$ ipython --no-banner

In [1]: import numpy as np

In [2]: np.set_printoptions(precision=2, suppress=True, linewidth=120)

In [3]: def rnd(a):
   ...:     return np.round(a, 2) + 0
   ...: 

In [4]: X = np.load("a.npy")

In [5]: X
Out[5]: 
array([[0, 1],
       [1, 0]])

In [6]: # symmetric, so the eigenvalues are real

In [7]: rnd(np.linalg.norm(X, 1)), rnd(np.linalg.norm(X, np.inf))
Out[7]: (np.float64(1.0), np.float64(1.0))

In [8]: rnd(np.linalg.norm(X, axis=1))
Out[8]: array([1., 1.])

In [9]: np.linalg.norm(X, axis=1).argmax()
Out[9]: np.int64(0)

In [10]: rnd(np.linalg.norm(X, 2))
Out[10]: np.float64(1.0)

In [11]: rnd(np.linalg.norm(X, "nuc"))
Out[11]: np.float64(2.0)

In [12]: rnd(np.linalg.norm(X[1], 1)), rnd(np.linalg.norm(X[1], np.inf))
Out[12]: (np.float64(1.0), np.float64(1.0))

In [13]: X[1] @ X[0]
Out[13]: np.int64(0)

In [14]: P = np.triu(np.array([[3, 2], [3, 3]]), 1) + np.eye(2)

In [15]: B = P @ X @ np.linalg.inv(P)

In [16]: np.poly(B)
Out[16]: array([ 1.,  0., -1.])

In [17]: B
Out[17]: 
array([[ 2., -3.],
       [ 1., -2.]])

In [18]: P @ X - X @ P
Out[18]: 
array([[ 2.,  0.],
       [ 0., -2.]])

In [19]: np.linalg.matrix_rank(B)
Out[19]: np.int64(2)

In [20]: X.sum(axis=0)
Out[20]: array([1, 1])

In [21]: np.abs(X).max()
Out[21]: np.int64(1)

In [22]: X[:, 2]
---------------------------------------------------------------------------
IndexError                                Traceback (most recent call last)
Cell In[22], line 1
----> 1 X[:, 2]

IndexError: index 2 is out of bounds for axis 1 with size 2

In [23]: X[2]
---------------------------------------------------------------------------
IndexError                                Traceback (most recent call last)
Cell In[23], line 1
----> 1 X[2]

IndexError: index 2 is out of bounds for axis 0 with size 2

In [24]: np.diff(X, axis=0)
Out[24]: array([[ 1, -1]])

In [25]: X.mean(axis=0)
Out[25]: array([0.5, 0.5])

In [26]: np.zeros(2, 2)
---------------------------------------------------------------------------
TypeError                                 Traceback (most recent call last)
Cell In[26], line 1
----> 1 np.zeros(2, 2)

TypeError: Cannot interpret '2' as a data type

In [27]: np.count_nonzero(X)
Out[27]: np.int64(2)

In [28]: rnd(np.linalg.svd(X, compute_uv=False))
Out[28]: array([1., 1.])

In [29]: np.unravel_index(np.abs(X).argmax(), X.shape)
Out[29]: (np.int64(0), np.int64(1))

In [30]: X - X[0]
Out[30]: 
array([[ 0,  0],
       [ 1, -1]])

In [31]: ev, evecs = np.linalg.eigh(X)

In [32]: np.unique(ev.round(6) + 0, return_counts=True)[1]
Out[32]: array([1, 1])

In [33]: rnd(np.abs(evecs[:, -1]))
Out[33]: array([0.71, 0.71])

In [34]: (ev > 1e-8).sum(), (ev < -1e-8).sum()
Out[34]: (np.int64(1), np.int64(1))

In [35]: rnd(evecs @ np.diag(ev) @ evecs.T)
Out[35]: 
array([[0., 1.],
       [1., 0.]])

In [36]: rnd(np.linalg.eigvalsh(X @ X))
Out[36]: array([1., 1.])

In [37]: rnd(np.linalg.svd(X, compute_uv=False))
Out[37]: array([1., 1.])

In [38]: rnd(np.linalg.eigvalsh(X + 5 * np.eye(2)))
Out[38]: array([4., 6.])

In [39]: rnd(np.abs(np.linalg.eigvals(X)).max())
Out[39]: np.float64(1.0)

In [40]: np.allclose(X, X.T)
Out[40]: True

In [41]: (X - X.T) / 2
Out[41]: 
array([[0., 0.],
       [0., 0.]])

In [42]: np.allclose(X @ X.T, X.T @ X)
Out[42]: True

In [43]: np.linalg.determinant(X)
---------------------------------------------------------------------------
AttributeError                            Traceback (most recent call last)
Cell In[43], line 1
----> 1 np.linalg.determinant(X)

AttributeError: module 'numpy.linalg' has no attribute 'determinant'

In [44]: np.trace(X)
Out[44]: np.int64(0)

In [45]: X.inv()
---------------------------------------------------------------------------
AttributeError                            Traceback (most recent call last)
Cell In[45], line 1
----> 1 X.inv()

AttributeError: 'numpy.ndarray' object has no attribute 'inv'

In [46]: W2 = 20 * np.array([[0.5, -0.8, -2.3, -0.4], [-1.4, -0.2, -0.5, -0.7]])

In [47]: rng = np.random.default_rng(12)

In [48]: lab = rng.integers(0, 2, 20)

In [49]: W0 = W2[lab] + rng.normal(size=(20, 4))

In [50]: rnd(W0)
Out[50]: 
array([[-28.02,  -3.5 , -11.91, -13.85],
       [  9.09, -14.22, -45.11,  -7.05],
       [-28.06,  -3.39,  -9.34, -14.34],
       [-28.5 ,  -4.11, -10.61, -14.59],
       [  9.72, -16.73, -45.23,  -9.6 ],
       [ 10.82, -16.63, -46.55,  -9.35],
       [  9.86, -16.25, -45.81,  -8.53],
       [ 10.09, -14.18, -45.59,  -8.57],
       [-27.05,  -4.13,  -9.41, -13.39],
       [  9.61, -17.93, -46.35,  -7.45],
       [  9.62, -15.56, -45.02,  -8.54],
       [ 11.23, -14.38, -44.92,  -6.83],
       [-26.9 ,  -1.75,  -9.81, -14.  ],
       [-27.4 ,  -4.91, -11.55, -14.88],
       [-27.63,  -3.53, -11.54, -15.88],
       [  9.68, -16.19, -46.05,  -7.33],
       [ 11.23, -15.77, -45.39,  -9.1 ],
       [-29.18,  -3.76,  -9.34, -13.27],
       [ 10.59, -15.22, -45.19,  -9.75],
       [-28.73,  -3.54,  -9.4 , -15.51]])

In [51]: Xs = (W0 - W0.mean(axis=0)) / W0.std(axis=0)

In [52]: Xs.std(axis=0)
Out[52]: array([1., 1., 1., 1.])

In [53]: np.argwhere(np.abs(Xs) > 2)
Out[53]: array([], shape=(0, 2), dtype=int64)

In [54]: b = np.linalg.lstsq(np.delete(Xs, 1, axis=1), Xs[:, 1])[0]

In [55]: np.abs(b).argmax()
Out[55]: np.int64(1)

In [56]: rnd(1 - np.var(Xs[:, 1] - np.delete(Xs, 1, axis=1) @ b))
Out[56]: np.float64(0.98)

In [57]: F = np.load("data.npy")

In [58]: F
Out[58]: 
array([[-2.,  1.,  1.],
       [ 1., -2.,  1.],
       [ 1.,  1., -2.]])

In [59]: B = np.array([[0, -3, -1], [-3, 0, 2]])

In [60]: W2 = np.kron(B, F)

In [61]: W2
Out[61]: 
array([[-0.,  0.,  0.,  6., -3., -3.,  2., -1., -1.],
       [ 0., -0.,  0., -3.,  6., -3., -1.,  2., -1.],
       [ 0.,  0., -0., -3., -3.,  6., -1., -1.,  2.],
       [ 6., -3., -3., -0.,  0.,  0., -4.,  2.,  2.],
       [-3.,  6., -3.,  0., -0.,  0.,  2., -4.,  2.],
       [-3., -3.,  6.,  0.,  0., -0.,  2.,  2., -4.]])

In [62]: np.linalg.matrix_rank(W2)
Out[62]: np.int64(4)

In [63]: P = np.triu(np.array([[5, 5, 4], [0, 3, 2], [3, 3, 5]]), 1) + np.eye(3)

In [64]: B = P @ F @ np.linalg.inv(P)

In [65]: B
Out[65]: 
array([[  7., -40.,  50.],
       [  3., -15.,  15.],
       [  1.,  -4.,   2.]])

In [66]: rnd(np.poly(B))
Out[66]: array([1., 6., 9., 0.])

In [67]: np.trace(B), np.trace(F)
Out[67]: (np.float64(-6.0), np.float64(-6.0))

In [68]: P @ F - F @ P
Out[68]: 
array([[ 9.,  4.,  3.],
       [ 2., -3., -4.],
       [ 0., -5., -6.]])

In [69]: theta = np.radians(135)

In [70]: Rm = np.eye(3)

In [71]: Rm[1, 1] = Rm[2, 2] = np.cos(theta)

In [72]: Rm[1, 2], Rm[2, 1] = -np.sin(theta), np.sin(theta)

In [73]: rnd(Rm)
Out[73]: 
array([[ 1.  ,  0.  ,  0.  ],
       [ 0.  , -0.71, -0.71],
       [ 0.  ,  0.71, -0.71]])

In [74]: B = F @ Rm.T

In [75]: rnd(B)
Out[75]: 
array([[-2.  , -1.41,  0.  ],
       [ 1.  ,  0.71, -2.12],
       [ 1.  ,  0.71,  2.12]])

In [76]: np.fft.fft(F[0])
Out[76]: array([ 0.+0.j, -3.+0.j, -3.+0.j])

In [77]: F @ np.ones(3)
Out[77]: array([0., 0., 0.])

In [78]: (F @ F)[0]
Out[78]: array([ 6., -3., -3.])

In [79]: arr = np.load("layer6.npy")

In [80]: arr
Out[80]: 
array([[ -8.74,  15.41,  30.18],
       [  9.92,  -8.13,   5.03],
       [-11.55,  16.46,  13.91],
       [ -9.99,  13.49,  29.34],
       [ -9.8 ,  13.13,  30.53],
       [-14.32,  17.26,  14.15],
       [-12.91,  15.71,  16.7 ],
       [ -8.86,  11.98,  29.64],
       [-12.56,  14.2 ,  31.57],
       [ -8.52,  14.19,  28.86],
       [ -9.41,  15.42,  30.93],
       [ 10.89,  -6.81,   4.28],
       [ -9.75,  13.73,  30.05],
       [-15.11,  16.5 ,  14.65],
       [-13.12,  16.65,  15.15],
       [  9.97,  -6.86,   3.54],
       [ -9.44,  14.29,  31.12],
       [-11.23,  12.58,  29.84],
       [ -8.65,  16.05,  28.69]])

In [81]: W2 = arr[[18, 9]].astype(float)

In [82]: for _ in range(6):
    ...:     lab = np.linalg.norm(arr[:, None] - W2, axis=-1).argmin(axis=1)
    ...:     W2 = np.array([arr[lab == j].mean(axis=0) for j in range(2)])
    ...: 

In [83]: lab
Out[83]: array([0, 1, 0, 0, 0, 0, 0, 0, 0, 0, 0, 1, 0, 0, 0, 1, 0, 0, 0])

In [84]: rnd(W2[1] - W2[0])
Out[84]: array([ 21.13, -22.08, -21.05])

In [85]: rnd(W2)
Out[85]: 
array([[-10.87,  14.82,  25.33],
       [ 10.26,  -7.27,   4.28]])

In [86]: D = np.linalg.norm(arr[:, None] - arr[None], axis=-1)

In [87]: rnd(D[:5, :5])
Out[87]: 
array([[ 0.  , 39.18, 16.54,  2.44,  2.54],
       [39.18,  0.  , 33.83, 38.14, 38.61],
       [16.54, 33.83,  0.  , 15.79, 17.04],
       [ 2.44, 38.14, 15.79,  0.  ,  1.26],
       [ 2.54, 38.61, 17.04,  1.26,  0.  ]])

In [88]: D.mean(axis=1).argmax()
Out[88]: np.int64(11)

In [89]: D.shape
Out[89]: (19, 19)

In [90]: np.unravel_index(D.round(6).argmax(), D.shape)
Out[90]: (np.int64(8), np.int64(15))

In [91]: np.flatnonzero(D[8] < D.mean() / 2)
Out[91]: array([ 0,  3,  4,  7,  8,  9, 10, 12, 16, 17, 18])

In [92]: Xs = (arr - arr.mean(axis=0)) / arr.std(axis=0)

In [93]: np.argwhere(np.abs(Xs) > 2)
Out[93]: 
array([[ 1,  0],
       [ 1,  1],
       [11,  0],
       [11,  1],
       [15,  0],
       [15,  1]])

In [94]: Xs.std(axis=0)
Out[94]: array([1., 1., 1.])

In [95]: b = np.linalg.lstsq(np.delete(Xs, 0, axis=1), Xs[:, 0])[0]

In [96]: rnd(b)
Out[96]: array([-1.02,  0.06])

In [97]: np.abs(b).argmax()
Out[97]: np.int64(0)

In [98]: rnd(arr.mean(axis=0))
Out[98]: array([-7.54, 11.33, 22.01])

In [99]: np.linalg.rank(arr)
---------------------------------------------------------------------------
AttributeError                            Traceback (most recent call last)
Cell In[99], line 1
----> 1 np.linalg.rank(arr)

AttributeError: module 'numpy.linalg' has no attribute 'rank'

In [100]: arr.shape
Out[100]: (19, 3)

In [101]: np.unravel_index(np.abs(arr).argmax(), arr.shape)
Out[101]: (np.int64(8), np.int64(2))

In [102]: np.linalg.matrix_rank(arr)
Out[102]: np.int64(3)

In [103]: np.zeros(19, 3)
---------------------------------------------------------------------------
TypeError                                 Traceback (most recent call last)
Cell In[103], line 1
----> 1 np.zeros(19, 3)

TypeError: Cannot interpret '3' as a data type

In [104]: np.count_nonzero(arr)
Out[104]: np.int64(57)

In [105]: np.abs(arr).max()
Out[105]: np.float64(31.57)

In [106]: m1 = np.array([[1, 2, 2, 3], [1, 2, 2, 3], [6, 7, 7, 8]])

In [107]: m1
Out[107]: 
array([[1, 2, 2, 3],
       [1, 2, 2, 3],
       [6, 7, 7, 8]])

In [108]: # row 2 is much longer than the rest

In [109]: np.abs(np.diag(np.linalg.qr(m1)[1])) > 1e-9
Out[109]: array([ True,  True, False])

In [110]: rnd(np.trace(np.linalg.pinv(m1) @ m1))
Out[110]: np.float64(2.0)

In [111]: np.allclose(m1[:-1].T @ np.linalg.lstsq(m1[:-1].T, m1[-1])[0], m1[-1])
Out[111]: False

In [112]: B = np.array([[1, -4, -2], [-5, -5, -2], [-5, 0, 5], [2, -4, 2]])

In [113]: np.einsum("ij,ij->i", m1, m1)
Out[113]: array([ 18,  18, 198])

In [114]: [round(float(x), 2) for x in np.linalg.svd(m1, compute_uv=False)[:3]]
Out[114]: [15.24, 1.31, 0.0]

In [115]: np.linalg.matrix_rank(m1, rtol=0.1)
Out[115]: np.int64(1)

In [116]: np.argsort(-np.linalg.norm(m1, axis=0).round(6), kind="stable")[:3]
Out[116]: array([3, 1, 2])

In [117]: np.linalg.cond(m1) > 100
Out[117]: np.True_

In [118]: theta = np.radians(45)

In [119]: Rm = np.eye(4)

In [120]: Rm[1, 1] = Rm[0, 0] = np.cos(theta)

In [121]: Rm[1, 0], Rm[0, 1] = -np.sin(theta), np.sin(theta)

In [122]: rnd(Rm)
Out[122]: 
array([[ 0.71,  0.71,  0.  ,  0.  ],
       [-0.71,  0.71,  0.  ,  0.  ],
       [ 0.  ,  0.  ,  1.  ,  0.  ],
       [ 0.  ,  0.  ,  0.  ,  1.  ]])

In [123]: B = m1 @ Rm.T

In [124]: rnd(np.linalg.det(Rm)), rnd(np.trace(Rm))
Out[124]: (np.float64(1.0), np.float64(3.41))

In [125]: rnd(B)
Out[125]: 
array([[2.12, 0.71, 2.  , 3.  ],
       [2.12, 0.71, 2.  , 3.  ],
       [9.19, 0.71, 7.  , 8.  ]])

In [126]: np.allclose(np.linalg.norm(m1, axis=1), np.linalg.norm(B, axis=1))
Out[126]: True

In [127]: np.argsort(-np.linalg.norm(B, axis=0).round(6), kind="stable")[:3]
Out[127]: array([0, 3, 2])

In [128]: [round(float(x), 2) for x in np.linalg.svd(B, compute_uv=False)[:3]]
Out[128]: [15.24, 1.31, 0.0]

In [129]: np.linalg.cond(B) > 100
Out[129]: np.True_

In [130]: data = np.loadtxt("test12.csv", delimiter=",")

In [131]: data
Out[131]: 
array([[ 1.5 ,  2.2 ,  0.6 ,  3.1 ],
       [ 0.5 ,  1.1 , -0.9 ,  0.92],
       [-0.4 , -0.8 , -0.5 , -0.8 ],
       [-0.5 ,  1.  , -1.3 , -0.89],
       [-0.9 ,  0.9 ,  1.  , -1.78],
       [-0.8 ,  0.8 ,  0.3 , -1.69],
       [ 1.4 ,  0.2 ,  0.  ,  2.84],
       [ 1.1 , -0.7 ,  1.3 ,  2.22],
       [-0.2 , -1.3 ,  1.  , -0.33],
       [ 0.8 , -1.7 , -1.5 ,  1.64],
       [-1.4 , -1.  , -2.4 , -2.81],
       [ 0.3 , -1.2 ,  0.3 ,  0.6 ],
       [-1.3 , -0.2 ,  0.6 , -2.68],
       [-0.5 ,  0.1 ,  0.4 , -0.98],
       [-2.  ,  0.9 ,  1.7 , -4.06],
       [ 1.1 ,  2.4 ,  0.2 ,  2.26],
       [-1.1 ,  0.6 , -0.3 , -2.14],
       [ 1.  , -0.8 , -0.5 ,  2.03],
       [-1.2 , -1.9 ,  0.3 , -2.42],
       [ 0.3 ,  0.7 ,  2.1 ,  0.59],
       [ 0.6 , -0.4 , -0.6 ,  1.2 ],
       [ 0.  ,  0.1 ,  0.7 ,  0.07],
       [-0.4 ,  0.5 ,  2.  , -0.81],
       [-1.2 , -0.8 , -0.2 , -2.34]])

In [132]: round(np.log10(np.linalg.cond(data)))
Out[132]: 2

In [133]: np.linalg.matrix_rank(data, rtol=0.1)
Out[133]: np.int64(3)

In [134]: np.argsort(-np.linalg.norm(data, axis=0).round(6), kind="stable")[:3]
Out[134]: array([3, 1, 2])

In [135]: np.linalg.cond(data) > 100
Out[135]: np.False_
